% python3 -q
>>> import numpy as np
>>> import numpy.linalg as la
>>> np.set_printoptions(precision=2, suppress=True, linewidth=100)
>>> data = np.load("sample8.npy")
>>> data
array([[ 0.8,  0.3, -1.4],
       [-0.7,  0.5,  1.9],
       [ 1.8, -0.3,  0.3]])
>>> rng = np.random.default_rng(62)
>>> idx = rng.permutation(3)
>>> A2 = data[:, idx] * rng.choice([-1, 1], 3)
>>> A2
array([[ 0.8,  0.3, -1.4],
       [-0.7,  0.5,  1.9],
       [ 1.8, -0.3,  0.3]])
>>> Uu, _, VT = la.svd(data.T @ A2)
>>> idx
array([0, 1, 2])
>>> np.round(Uu @ VT, 2) + 0
array([[1., 0., 0.],
       [0., 1., 0.],
       [0., 0., 1.]])
>>> np.round(la.lstsq(data, A2)[0], 2) + 0
array([[1., 0., 0.],
       [0., 1., 0.],
       [0., 0., 1.]])
>>> A2 = la.inv(data)
>>> round(la.det(data) * la.det(A2), 2)
np.float64(1.0)
>>> np.allclose(A2, data.T)
False
>>> A2
array([[ 0.27,  0.13,  0.48],
       [ 1.38,  1.05, -0.21],
       [-0.26,  0.3 ,  0.23]])
>>> E = np.load("case6.npy")
>>> E
array([[ 6, -3,  7,  2],
       [ 3, -3, -2, -3],
       [ 7,  6, -4, -8],
       [-3,  7,  2,  9]])
>>> Q, r_ = la.qr(E)
>>> np.round(Q.T @ Q, 2) + 0
array([[1., 0., 0., 0.],
       [0., 1., 0., 0.],
       [0., 0., 1., 0.],
       [0., 0., 0., 1.]])
>>> Q @ r_
array([[ 6., -3.,  7.,  2.],
       [ 3., -3., -2., -3.],
       [ 7.,  6., -4., -8.],
       [-3.,  7.,  2.,  9.]])
>>> np.abs(np.diag(r_))
array([10.15, 10.13,  8.18,  3.25])
>>> np.trace(Q @ Q.T)
np.float64(4.0)
>>> P = np.triu(np.array([[2, 2, 0, 1], [-1, -2, -2, -2], [0, -1, -1, -2], [1, 2, -1, 0]]), 1) + np.eye(4)
>>> A2 = P @ E @ la.inv(P)
>>> la.matrix_rank(A2)
np.int64(4)
>>> A2
array([[   9.,  -20.,  -35., -114.],
       [  -5.,  -19.,  -36., -110.],
       [  13.,  -34.,  -76., -259.],
       [  -3.,   13.,   28.,   94.]])
>>> np.poly(A2)
array([   1.,   -8.,  -24., -236., 2734.])
>>> P @ E - E @ P
array([[  3., -11.,  -8.,   5.],
       [ -8., -32.,  -2., -15.],
       [  6., -28.,   8., -21.],
       [  0.,   6.,  14.,  21.]])
>>> A2.reshape(2, -1)
array([[   9.,  -20.,  -35., -114.,   -5.,  -19.,  -36., -110.],
       [  13.,  -34.,  -76., -259.,   -3.,   13.,   28.,   94.]])
>>> A2.reshape(-1, 2)
array([[   9.,  -20.],
       [ -35., -114.],
       [  -5.,  -19.],
       [ -36., -110.],
       [  13.,  -34.],
       [ -76., -259.],
       [  -3.,   13.],
       [  28.,   94.]])
>>> t3 = A2.reshape(4, 2, -1)
>>> np.einsum("ihd,jhd->hij", t3, t3).shape
(2, 4, 4)
>>> t3[:, 0]
array([[  9., -20.],
       [ -5., -19.],
       [ 13., -34.],
       [ -3.,  13.]])
>>> t3.shape
(4, 2, 2)
>>> np.swapaxes(t3, 1, 2)[0]
array([[   9.,  -35.],
       [ -20., -114.]])
>>> A2 = la.inv(E)
>>> round(float(la.cond(E)), 2)
8.34
>>> f, r1 = E[0], E[3]
>>> f @ f
np.int64(98)
>>> pr = (f @ r1) / (f @ f) * f
>>> np.round(la.norm(f + r1) ** 2 + la.norm(f - r1) ** 2, 2)
np.float64(482.0)
>>> r1 - pr
array([-2.57,  6.79,  2.5 ,  9.14])
>>> round(float((r1 - pr) @ f), 2)
-0.0
>>> np.outer(f, r1)
array([[-18,  42,  12,  54],
       [  9, -21,  -6, -27],
       [-21,  49,  14,  63],
       [ -6,  14,   4,  18]])
>>> feats = np.loadtxt("x.csv", delimiter=",")
>>> feats
array([[-0.85,  0.68, -1.53,  0.  , -3.06],
       [-0.5 ,  0.4 , -0.9 ,  0.  , -1.8 ]])
>>> # rows and columns are dependent
>>> np.allclose(feats[:-1].T @ la.lstsq(feats[:-1].T, feats[-1])[0], feats[-1])
True
>>> np.abs(np.diag(la.qr(feats)[1])) > 1e-9
array([ True, False])
>>> np.unique(feats.round(6), axis=0).shape
(2, 5)
>>> G = feats.T @ feats
>>> np.round(la.svd(feats, compute_uv=False) ** 2, 2) + 0
array([17.35,  0.  ])
>>> la.matrix_rank(G)
np.int64(1)
>>> round(np.trace(G), 2), round((feats ** 2).sum(), 2)
(np.float64(17.35), np.float64(17.35))
>>> np.allclose(G, G.T)
True
>>> (feats @ feats.T).shape
(2, 2)
>>> M = np.load("dump.npy")
>>> M
array([[ -1.12,   5.52,  -5.2 ,  -2.16,   1.69],
       [ -2.02,  -5.6 , -23.92, -23.36,   4.19],
       [ -0.31,  -4.24,   7.54,  -0.07,   0.79],
       [ -1.2 ,   0.67, -23.85,  -4.18,  -3.65],
       [  1.13,  -0.28,   5.84,   5.95,   0.3 ],
       [  0.13,   0.56, -15.4 ,  17.63,  -1.81],
       [  1.09,  -4.26, -13.63,  13.7 ,  -0.79],
       [ -1.14,   6.61, -25.8 ,   8.85,  -0.37],
       [  0.32,   2.47,  40.46,   5.25,  -1.34],
       [ -0.5 ,  -4.94,   5.3 ,   4.2 ,   2.13],
       [ -0.72,   1.81,  14.68, -11.88,   0.94],
       [  0.48,   0.15, -15.53, -12.01,   5.29],
       [  1.99,  -0.72,   8.12,   0.64,   2.11],
       [ -1.29,  -3.76,  -8.57,   9.58,  -1.13],
       [ -1.95,   2.78, -40.78,   4.76,   2.33],
       [  0.12,  -3.53,  28.81, -20.71,   0.43],
       [ -0.6 ,  -8.77,   8.98,   3.27,   5.47],
       [  1.2 ,   0.5 ,   7.59,   4.81,  -1.34],
       [ -1.53,   5.59,   2.3 , -13.29,  -2.39],
       [  0.82,  -3.95,  15.08,   7.6 ,  -1.24],
       [ -0.56,   2.53, -12.89,  20.23,  -2.04],
       [  1.61,  -0.85, -23.57,   0.41,  -1.19],
       [ -1.37,   3.53,  -6.35,   2.89,   2.77],
       [ -1.54,  -5.3 ,   6.37,  -0.55,   0.65],
       [ -1.62,  -6.85,   9.81,  -6.23,   2.29],
       [ -0.67,   4.7 , -33.08,  -9.83,   1.69],
       [ -1.06,  -5.89, -18.7 ,   1.39,  -0.87],
       [ -0.69,  -1.98,   3.55,   2.  ,  -0.2 ]])
>>> d = la.norm(M[:, None] - M[None], axis=-1)
>>> d[19].round(6).argsort(kind="stable")[:4]
array([19, 17,  4, 12])
>>> (d + 1e9 * np.eye(28)).round(6).argmin(axis=1)
array([22, 11, 23, 21, 17, 20,  5, 21, 19, 27, 24,  3,  2,  6,  7, 10,  9,  4, 10, 17,  5,  3,  0,
        2, 23,  3, 21,  9])
>>> d.mean(axis=1).argmax()
np.int64(8)
>>> d[:5, :5]
array([[ 0.  , 30.51, 16.23, 20.1 , 15.11],
       [30.51,  0.  , 39.35, 21.66, 42.4 ],
       [16.23, 39.35,  0.  , 32.35,  7.56],
       [20.1 , 21.66, 32.35,  0.  , 31.72],
       [15.11, 42.4 ,  7.56, 31.72,  0.  ]])
>>> np.flatnonzero(d[19] < d.mean() / 2)
array([ 2,  4,  9, 12, 16, 17, 19, 23, 27])
>>> la.matrix_rank(d ** 2)
np.int64(7)
>>> Xs = M - M.mean(axis=0)
>>> Uu, sig, VT = la.svd(Xs, full_matrices=False)
>>> np.round(VT[0] * np.sign(VT[0, np.abs(VT[0]).argmax()]), 2) + 0
array([ 0.02, -0.06,  1.  , -0.07,  0.  ])
>>> sig
array([97.57, 53.6 , 21.2 , 10.12,  5.26])
